$ python3 -q
>>> import numpy as np
>>> from numpy import linalg as LA
>>> np.set_printoptions(precision=2, suppress=True, linewidth=120, sign=" ")
>>> E = np.load("test12.npy")
>>> E
array([[ 2,  2, -1, -2, -1, -1,  0,  2,  2,  2, -1],
       [ 2,  2,  2, -1, -2, -1, -1,  0,  2,  2,  2],
       [-1,  2,  2,  2, -1, -2, -1, -1,  0,  2,  2],
       [-2, -1,  2,  2,  2, -1, -2, -1, -1,  0,  2],
       [-1, -2, -1,  2,  2,  2, -1, -2, -1, -1,  0],
       [-1, -1, -2, -1,  2,  2,  2, -1, -2, -1, -1],
       [ 0, -1, -1, -2, -1,  2,  2,  2, -1, -2, -1],
       [ 2,  0, -1, -1, -2, -1,  2,  2,  2, -1, -2],
       [ 2,  2,  0, -1, -1, -2, -1,  2,  2,  2, -1],
       [ 2,  2,  2,  0, -1, -1, -2, -1,  2,  2,  2],
       [-1,  2,  2,  2,  0, -1, -1, -2, -1,  2,  2]])
>>> # symmetric
>>> [round(float(LA.det(E[:i, :i])), 2) + 0 for i in range(1, 12)]
[2.0, 0.0, -18.0, 9.0, 56.0, 143.0, -246.0, -371.0, 260.0, -176.0, 60.0]
>>> np.all(LA.eigvalsh(E) > 0)
np.False_
>>> M = np.loadtxt("sample17.csv", delimiter=",")
>>> M
array([[ -19.91,  -80.75,  -60.89, -100.24,  -39.96,  -20.57,   21.17,  -39.68,  -21.07,  -19.95],
       [ -21.59,  -79.21,  -59.1 ,  -99.18,  -39.54,  -20.33,   19.72,  -41.11,  -21.35,  -19.05],
       [ -21.08,  -79.1 ,  -60.49, -100.85,  -39.55,  -20.59,   20.33,  -40.18,  -19.14,  -18.84],
       [ -20.22,  -80.32,  -60.84, -101.53,  -39.48,  -20.33,   20.79,  -41.62,  -20.13,  -20.58],
       [ -19.75,  -79.48,  -60.34, -100.36,  -40.81,  -19.51,   19.35,  -39.48,  -20.75,  -17.97],
       [ -20.64,  -80.19,  -60.56, -101.32,  -41.77,  -19.08,   21.47,  -40.78,  -19.85,  -20.59],
       [ -19.25,  -79.94,  -61.29, -101.54,  -40.35,  -20.39,   18.44,  -39.98,  -21.25,  -21.01],
       [ -20.73,  -80.03,  -59.38,  -98.79,  -40.86,  -21.42,   19.66,  -40.58,  -17.75,  -20.62],
       [ -21.22,  -81.45,  -58.99,  -98.76,  -40.47,  -20.07,   19.14,  -40.2 ,  -18.6 ,  -21.15],
       [ -20.18,  -79.15,  -59.11, -101.  ,  -39.57,  -19.97,   20.24,  -40.15,  -20.88,  -19.92],
       [ -19.91,  -81.18,  -60.81,  -98.76,  -37.82,  -21.17,   19.85,  -40.79,  -19.36,  -20.12],
       [ -18.58,  -79.36,  -60.91,  -99.35,  -40.39,  -20.03,   19.69,  -40.34,  -19.37,  -19.13],
       [ -20.88,  -80.39,  -58.89, -100.65,  -38.79,  -19.48,   19.81,  -37.3 ,  -18.91,  -21.  ],
       [ -19.94,  -79.21,  -59.55, -101.  ,  -41.21,  -20.61,   20.69,  -39.31,  -19.92,  -18.09],
       [ -21.35,  -81.26,  -60.13,  -99.54,  -39.71,  -20.08,   18.56,  -40.09,  -20.15,  -18.2 ]])
>>> LA.cond(M) > 100
np.True_
>>> np.argsort(-LA.norm(M, axis=0).round(6), kind="stable")[:3]
array([ 3,  1,  2])
>>> rng = np.random.default_rng(27330)
>>> Y = M + rng.integers(-2, 3, (15, 1)) @ rng.integers(-2, 3, (1, 10))
>>> Y
array([[ -19.91,  -80.75,  -60.89, -100.24,  -39.96,  -20.57,   21.17,  -39.68,  -21.07,  -19.95],
       [ -23.59,  -75.21,  -55.1 ,  -99.18,  -39.54,  -16.33,   23.72,  -45.11,  -17.35,  -15.05],
       [ -19.08,  -83.1 ,  -64.49, -100.85,  -39.55,  -24.59,   16.33,  -36.18,  -23.14,  -22.84],
       [ -20.22,  -80.32,  -60.84, -101.53,  -39.48,  -20.33,   20.79,  -41.62,  -20.13,  -20.58],
       [ -18.75,  -81.48,  -62.34, -100.36,  -40.81,  -21.51,   17.35,  -37.48,  -22.75,  -19.97],
       [ -22.64,  -76.19,  -56.56, -101.32,  -41.77,  -15.08,   25.47,  -44.78,  -15.85,  -16.59],
       [ -21.25,  -75.94,  -57.29, -101.54,  -40.35,  -16.39,   22.44,  -43.98,  -17.25,  -17.01],
       [ -22.73,  -76.03,  -55.38,  -98.79,  -40.86,  -17.42,   23.66,  -44.58,  -13.75,  -16.62],
       [ -21.22,  -81.45,  -58.99,  -98.76,  -40.47,  -20.07,   19.14,  -40.2 ,  -18.6 ,  -21.15],
       [ -19.18,  -81.15,  -61.11, -101.  ,  -39.57,  -21.97,   18.24,  -38.15,  -22.88,  -21.92],
       [ -20.91,  -79.18,  -58.81,  -98.76,  -37.82,  -19.17,   21.85,  -42.79,  -17.36,  -18.12],
       [ -20.58,  -75.36,  -56.91,  -99.35,  -40.39,  -16.03,   23.69,  -44.34,  -15.37,  -15.13],
       [ -19.88,  -82.39,  -60.89, -100.65,  -38.79,  -21.48,   17.81,  -35.3 ,  -20.91,  -23.  ],
       [ -18.94,  -81.21,  -61.55, -101.  ,  -41.21,  -22.61,   18.69,  -37.31,  -21.92,  -20.09],
       [ -19.35,  -85.26,  -64.13,  -99.54,  -39.71,  -24.08,   14.56,  -36.09,  -24.15,  -22.2 ]])
>>> LA.matrix_rank(Y - M, tol=1e-8)
np.int64(1)
>>> x = np.array([1, 1, -1, 1, -1, -3, -1, 2, -1, -3])
>>> target = M @ x
>>> LA.solve(M.T @ M, M.T @ target)
array([ 1.,  1., -1.,  1., -1., -3., -1.,  2., -1., -3.])
>>> np.round(LA.pinv(M) @ M, 2) + 0
array([[ 1.,  0.,  0.,  0.,  0.,  0.,  0.,  0.,  0.,  0.],
       [ 0.,  1.,  0.,  0.,  0.,  0.,  0.,  0.,  0.,  0.],
       [ 0.,  0.,  1.,  0.,  0.,  0.,  0.,  0.,  0.,  0.],
       [ 0.,  0.,  0.,  1.,  0.,  0.,  0.,  0.,  0.,  0.],
       [ 0.,  0.,  0.,  0.,  1.,  0.,  0.,  0.,  0.,  0.],
       [ 0.,  0.,  0.,  0.,  0.,  1.,  0.,  0.,  0.,  0.],
       [ 0.,  0.,  0.,  0.,  0.,  0.,  1.,  0.,  0.,  0.],
       [ 0.,  0.,  0.,  0.,  0.,  0.,  0.,  1.,  0.,  0.],
       [ 0.,  0.,  0.,  0.,  0.,  0.,  0.,  0.,  1.,  0.],
       [ 0.,  0.,  0.,  0.,  0.,  0.,  0.,  0.,  0.,  1.]])
>>> LA.lstsq(M, target)[0]
array([ 1.,  1., -1.,  1., -1., -3., -1.,  2., -1., -3.])
>>> target = target + 0.05 * rng.normal(size=15)
>>> target
array([-57.95, -63.66, -64.26, -62.97, -63.61, -63.99, -52.  , -56.32, -59.27, -61.67, -59.41, -59.57, -58.33, -62.7 ,
       -66.06])
>>> beta, *_ = LA.lstsq(M, target)
>>> round(float(LA.norm(target - M @ beta)), 2)
0.09
>>> [round(float(LA.norm(LA.solve(M.T @ M + lam * np.eye(10), M.T @ target))), 2) for lam in (0, 1, 10, 100)]
[5.42, 4.32, 2.12, 0.57]
>>> beta
array([ 0.95,  1.02, -1.03,  1.02, -1.  , -3.02, -1.  ,  2.01, -1.04, -3.02])
